$ python3 -q
>>> import numpy as np
>>> np.set_printoptions(precision=2, suppress=True, linewidth=120, floatmode="fixed")
>>> rd = lambda a: np.round(a, 2) + 0
>>> M = np.load("test11.npy")
>>> print(M)
[[-7.05  0.62 -2.82 -0.28 -0.84  1.73 -0.98]
 [ 0.62  1.87 -2.42  0.37 -1.32 -1.57 -2.08]
 [-2.82 -2.42 -1.54 -1.16  0.59 -1.96  0.59]
 [-0.28  0.37 -1.16 -1.35 -0.39 -1.87  0.11]
 [-0.84 -1.32  0.59 -0.39  1.87 -0.06  0.47]
 [ 1.73 -1.57 -1.96 -1.87 -0.06  1.48 -2.55]
 [-0.98 -2.08  0.59  0.11  0.47 -2.55 -7.29]]
>>> ev, vecs = np.linalg.eigh(M)
>>> print(np.abs(vecs[:, -1]).round(6).argmax())
1
>>> print((ev > 1e-8).sum(), (ev < -1e-8).sum())
3 4
>>> print(rd(np.linalg.eigvalsh(M + -2 * np.eye(7))))
[-11.00 -10.00  -6.00  -3.00  -1.00   1.99   3.00]
>>> print(rd(vecs.T @ vecs))
[[1.00 0.00 0.00 0.00 0.00 0.00 0.00]
 [0.00 1.00 0.00 0.00 0.00 0.00 0.00]
 [0.00 0.00 1.00 0.00 0.00 0.00 0.00]
 [0.00 0.00 0.00 1.00 0.00 0.00 0.00]
 [0.00 0.00 0.00 0.00 1.00 0.00 0.00]
 [0.00 0.00 0.00 0.00 0.00 1.00 0.00]
 [0.00 0.00 0.00 0.00 0.00 0.00 1.00]]
>>> print(rd(vecs @ np.diag(ev) @ vecs.T))
[[-7.05  0.62 -2.82 -0.28 -0.84  1.73 -0.98]
 [ 0.62  1.87 -2.42  0.37 -1.32 -1.57 -2.08]
 [-2.82 -2.42 -1.54 -1.16  0.59 -1.96  0.59]
 [-0.28  0.37 -1.16 -1.35 -0.39 -1.87  0.11]
 [-0.84 -1.32  0.59 -0.39  1.87 -0.06  0.47]
 [ 1.73 -1.57 -1.96 -1.87 -0.06  1.48 -2.55]
 [-0.98 -2.08  0.59  0.11  0.47 -2.55 -7.29]]
>>> print(rd(np.abs(vecs[:, -1])))
[0.22 0.65 0.47 0.08 0.47 0.19 0.21]
>>> rng = np.random.default_rng(87)
>>> labels = rng.permutation(7)
>>> print(labels)
[5 6 1 3 0 2 4]
>>> B = M[labels][:, labels]
>>> print(rd(np.trace(B)))
-12.01
>>> print(rd(np.sort(np.abs(np.linalg.eigvals(B)))))
[1.00 1.00 3.99 4.00 5.00 8.00 9.00]
>>> print(np.allclose(B, M))
False
>>> ev, vecs = np.linalg.eigh(M)
>>> vec = np.array([4, 5, 9, 4, 5, 9, 6])
>>> print(rd(vec @ M @ vec))
-1668.36
>>> print(np.abs(M).sum(axis=1).max(), rd(np.abs(ev).max()))
14.32 9.0
>>> B = np.linalg.inv(M)
>>> print((np.abs(B) > 1e-9).astype(int))
[[1 1 1 1 1 1 1]
 [1 1 1 1 1 1 1]
 [1 1 1 1 1 1 1]
 [1 1 1 1 1 1 1]
 [1 1 1 1 1 1 1]
 [1 1 1 1 1 1 1]
 [1 1 1 1 1 1 1]]
>>> print(rd(np.linalg.inv(B)))
[[-7.05  0.62 -2.82 -0.28 -0.84  1.73 -0.98]
 [ 0.62  1.87 -2.42  0.37 -1.32 -1.57 -2.08]
 [-2.82 -2.42 -1.54 -1.16  0.59 -1.96  0.59]
 [-0.28  0.37 -1.16 -1.35 -0.39 -1.87  0.11]
 [-0.84 -1.32  0.59 -0.39  1.87 -0.06  0.47]
 [ 1.73 -1.57 -1.96 -1.87 -0.06  1.48 -2.55]
 [-0.98 -2.08  0.59  0.11  0.47 -2.55 -7.29]]
>>> print(rd(np.linalg.slogdet(M)[0]))
1.0
>>> print(rd(M @ B))
[[1.00 0.00 0.00 0.00 0.00 0.00 0.00]
 [0.00 1.00 0.00 0.00 0.00 0.00 0.00]
 [0.00 0.00 1.00 0.00 0.00 0.00 0.00]
 [0.00 0.00 0.00 1.00 0.00 0.00 0.00]
 [0.00 0.00 0.00 0.00 1.00 0.00 0.00]
 [0.00 0.00 0.00 0.00 0.00 1.00 0.00]
 [0.00 0.00 0.00 0.00 0.00 0.00 1.00]]
>>> print(rd(np.linalg.cond(M)))
9.0
>>> print(rd(np.linalg.det(M) * np.linalg.det(B)))
1.0
>>> vec = np.array([2, 3, 1, 1, 3, 3, 2])
>>> rhs = M @ vec
>>> print(rd(rhs))
[-14.63  -8.03 -18.53  -8.52   0.93  -5.92 -28.32]
>>> print(rd(np.linalg.solve(M, M[:, 2])))
[0.00 0.00 1.00 0.00 0.00 0.00 0.00]
>>> print(rd(np.linalg.solve(M, rhs)))
[2.00 3.00 1.00 1.00 3.00 3.00 2.00]
>>> print(rd(np.linalg.solve(M.T, M[6])))
[0.00 0.00 0.00 0.00 0.00 0.00 1.00]
>>> feats = np.array([[-2.85, 0.32, -0.42], [0.32, -1.81, -0.36], [-0.42, -0.36, -1.34]])
>>> Q, Rm = np.linalg.qr(feats)
>>> print(rd(Q.T @ Q))
[[1.00 0.00 0.00]
 [0.00 1.00 0.00]
 [0.00 0.00 1.00]]
>>> print(rd(np.abs(np.diag(Rm))))
[2.90 1.82 1.14]
>>> print(rd(np.trace(Q @ Q.T)))
3.0
>>> Q, vecs = np.linalg.qr(feats[:, :1])[0], np.linalg.qr(feats[:, 1:])[0]
>>> sv = np.linalg.svd(Q.T @ vecs, compute_uv=False)
>>> print(rd(np.degrees(np.arccos(sv.clip(0, 1)))))
[54.94]
>>> print(rd(sv))
[0.57]
>>> print((feats - feats.T) / 2)
[[0.00 0.00 0.00]
 [0.00 0.00 0.00]
 [0.00 0.00 0.00]]
>>> print(np.allclose(feats, feats.T))
True
>>> T = np.stack([feats, -2 * feats, feats[::-1]])
>>> print((T @ feats.T).shape)
(3, 3, 3)
>>> print(rd(np.einsum("bij,cij->bc", T, T)))
[[ 14.01 -28.02   6.80]
 [-28.02  56.04 -13.59]
 [  6.80 -13.59  14.01]]
>>> print(T.shape)
(3, 3, 3)
>>> print(np.linalg.matrix_rank(T))
[3 3 3]
>>> print(rd(np.linalg.det(T)))
[-5.99 47.92  5.99]
>>> print(rd(np.linalg.norm(T, axis=(1, 2))))
[3.74 7.49 3.74]
>>> print(np.linalg.matrix_rank(T.reshape(3, -1)))
2
